% ipython --no-banner

In [1]: import numpy as np

In [2]: import numpy.linalg as la

In [3]: np.set_printoptions(suppress=True, linewidth=120)

In [4]: def rd(a):
   ...:     return np.round(a, 4) + 0
   ...: 

In [5]: m1 = np.loadtxt("dump.csv", delimiter=",")

In [6]: m1
Out[6]: 
array([[1., 0., 0.],
       [0., 1., 0.],
       [2., 3., 1.]])

In [7]: ang = np.radians(115)

In [8]: r_ = np.eye(3)

In [9]: r_[2, 2] = r_[0, 0] = np.cos(ang)

In [10]: r_[2, 0], r_[0, 2] = -np.sin(ang), np.sin(ang)

In [11]: rd(r_)
Out[11]: 
array([[-0.4226,  0.    ,  0.9063],
       [ 0.    ,  1.    ,  0.    ],
       [-0.9063,  0.    , -0.4226]])

In [12]: B = m1 @ r_.T

In [13]: np.allclose(m1 @ m1.T, B @ B.T)
Out[13]: True

In [14]: u, g = r_[2], r_[1]

In [15]: u @ u
Out[15]: np.float64(1.0)

In [16]: pr = (u @ g) / (u @ u) * u

In [17]: pr
Out[17]: array([-0.,  0., -0.])

In [18]: rd(la.norm(u + g) ** 2 + la.norm(u - g) ** 2)
Out[18]: np.float64(4.0)

In [19]: g - pr
Out[19]: array([0., 1., 0.])

In [20]: mat = np.load("x.npy")

In [21]: mat
Out[21]: 
array([[ 1. , -1.4,  0.2],
       [-0.1,  0.9, -2.8],
       [ 0.3,  0. , -1.5],
       [ 0. , -0.9, -1.2],
       [ 0.3, -0.3, -0.7],
       [ 0.9,  0.1, -1.1],
       [-0.6,  1.3,  0.5],
       [-0.2, -0.1,  0.6],
       [-0.8, -0.3, -0.3],
       [-1.8, -4.8,  2.4],
       [ 0.2,  2.3,  0.4],
       [-0.5, -0.5,  1. ],
       [ 0. , -1.4, -2.7]])

In [22]: u, g = mat[7], mat[1]

In [23]: u @ u
Out[23]: np.float64(0.41)

In [24]: pr = (u @ g) / (u @ u) * u

In [25]: rd(pr)
Out[25]: array([ 0.8537,  0.4268, -2.561 ])

In [26]: rd(g - pr)
Out[26]: array([-0.9537,  0.4732, -0.239 ])

In [27]: la.matrix_rank(np.outer(u, g))
Out[27]: np.int64(1)

In [28]: rd(la.norm(u + g) ** 2 + la.norm(u - g) ** 2)
Out[28]: np.float64(18.14)

In [29]: d = la.norm(mat[:, None] - mat[None], axis=-1)

In [30]: d[6].round(6).argsort(kind="stable")[:4]
Out[30]: array([ 6, 10,  7,  8])

In [31]: (d + 1e9 * np.eye(13)).round(6).argmin(axis=1)
Out[31]: array([ 4,  2,  5,  4,  5,  2, 10, 11,  7, 11,  6,  7,  3])

In [32]: np.flatnonzero(d[6] < d.mean() / 2)
Out[32]: array([ 6, 10])

In [33]: d.mean(axis=1).argmax()
Out[33]: np.int64(9)

In [34]: la.matrix_rank(d ** 2)
Out[34]: np.int64(5)

In [35]: B = np.c_[mat[:, :1] @ np.array([[0]]), np.array([1, 8, 4, 8, 1, 5, 7, 9, 9, 2, 1, 2, 7])]

In [36]: B
Out[36]: 
array([[0., 1.],
       [0., 8.],
       [0., 4.],
       [0., 8.],
       [0., 1.],
       [0., 5.],
       [0., 7.],
       [0., 9.],
       [0., 9.],
       [0., 2.],
       [0., 1.],
       [0., 2.],
       [0., 7.]])

In [37]: rd(la.norm(B - mat @ la.lstsq(mat, B)[0], axis=0))
Out[37]: array([ 0.    , 16.1005])

In [38]: rd(la.norm(la.qr(mat)[0].T @ B, axis=0) ** 2 / ((B ** 2).sum(axis=0) + 1e-12))
Out[38]: array([0.    , 0.4108])

In [39]: rd(la.lstsq(mat, B[:, 0])[0])
Out[39]: array([0., 0., 0.])

In [40]: idx = mat[:, 2] > np.median(mat[:, 2])

In [41]: u = mat[idx].mean(axis=0) - mat[~idx].mean(axis=0)

In [42]: rd((((mat - mat.mean(axis=0)) @ u > 0) == idx).mean())
Out[42]: np.float64(0.9231)

In [43]: np.argsort(-np.abs(u).round(6), kind="stable")
Out[43]: array([2, 0, 1])

In [44]: ((mat - mat.mean(axis=0)) @ u > 0).astype(int)
Out[44]: array([1, 0, 0, 0, 0, 0, 1, 1, 1, 1, 1, 1, 0])

In [45]: idx.astype(int)
Out[45]: array([1, 0, 0, 0, 0, 0, 1, 1, 0, 1, 1, 1, 0])

In [46]: W0 = np.load("layer2.npy")

In [47]: W0
Out[47]: 
array([[-3.,  5.,  0.,  0.],
       [ 5.,  3.,  5.,  0.],
       [ 0.,  5.,  2.,  5.],
       [ 0.,  0.,  5.,  2.]])

In [48]: O = W0.astype(float).copy()

In [49]: for j in range(4):
    ...:     O[:, j] -= O[:, :j] @ (O[:, :j].T @ O[:, j])
    ...:     O[:, j] /= la.norm(O[:, j])
    ...: 

In [50]: rd(O.T @ W0)
Out[50]: 
array([[5.831 , 0.    , 4.2875, 0.    ],
       [0.    , 7.6811, 3.2547, 3.2547],
       [0.    , 0.    , 5.0024, 1.8804],
       [0.    , 0.    , 0.    , 3.8563]])

In [51]: rd(O)
Out[51]: 
array([[-0.5145,  0.6509,  0.0174, -0.5579],
       [ 0.8575,  0.3906,  0.0105, -0.3347],
       [ 0.    ,  0.6509, -0.0237,  0.7588],
       [ 0.    ,  0.    ,  0.9995,  0.0312]])

In [52]: def softmax(z):
    ...:     e = np.exp(z - z.max(axis=-1, keepdims=True))
    ...:     return e / e.sum(axis=-1, keepdims=True)
    ...: 

In [53]: rd(softmax(O[0]))
Out[53]: array([0.1456, 0.4671, 0.2479, 0.1394])

In [54]: rd(softmax(10 * O[0]))
Out[54]: array([0.    , 0.9982, 0.0018, 0.    ])

In [55]: S = O @ O.T / np.sqrt(4)

In [56]: rd(softmax(S + np.triu(np.full(S.shape, -np.inf), 1)))
Out[56]: 
array([[1.    , 0.    , 0.    , 0.    ],
       [0.3775, 0.6225, 0.    , 0.    ],
       [0.2741, 0.2741, 0.4519, 0.    ],
       [0.2151, 0.2151, 0.2151, 0.3547]])

In [57]: arr = np.loadtxt("sample8.csv", delimiter=",")

In [58]: rd(arr)
Out[58]: 
array([[-2.323 , -1.6379,  3.9888, -1.0053],
       [ 1.3274, -4.4919, -0.6635,  1.6188],
       [-2.9868, -1.3305, -2.8984, -2.4307],
       [-2.9868,  0.608 , -0.4988,  3.932 ]])

In [59]: O, vecs = la.qr(mat[:, :1])[0], la.qr(mat[:, 1:])[0]

In [60]: sv = la.svd(O.T @ vecs, compute_uv=False)

In [61]: rd(sv)
Out[61]: array([0.5832])

In [62]: (sv > 0.9).sum()
Out[62]: np.int64(0)

In [63]: rd(np.degrees(np.arccos(sv.clip(0, 1))))
Out[63]: array([54.3224])

In [64]: rd(la.norm(O @ O.T - vecs @ vecs.T, 2))
Out[64]: np.float64(1.0)
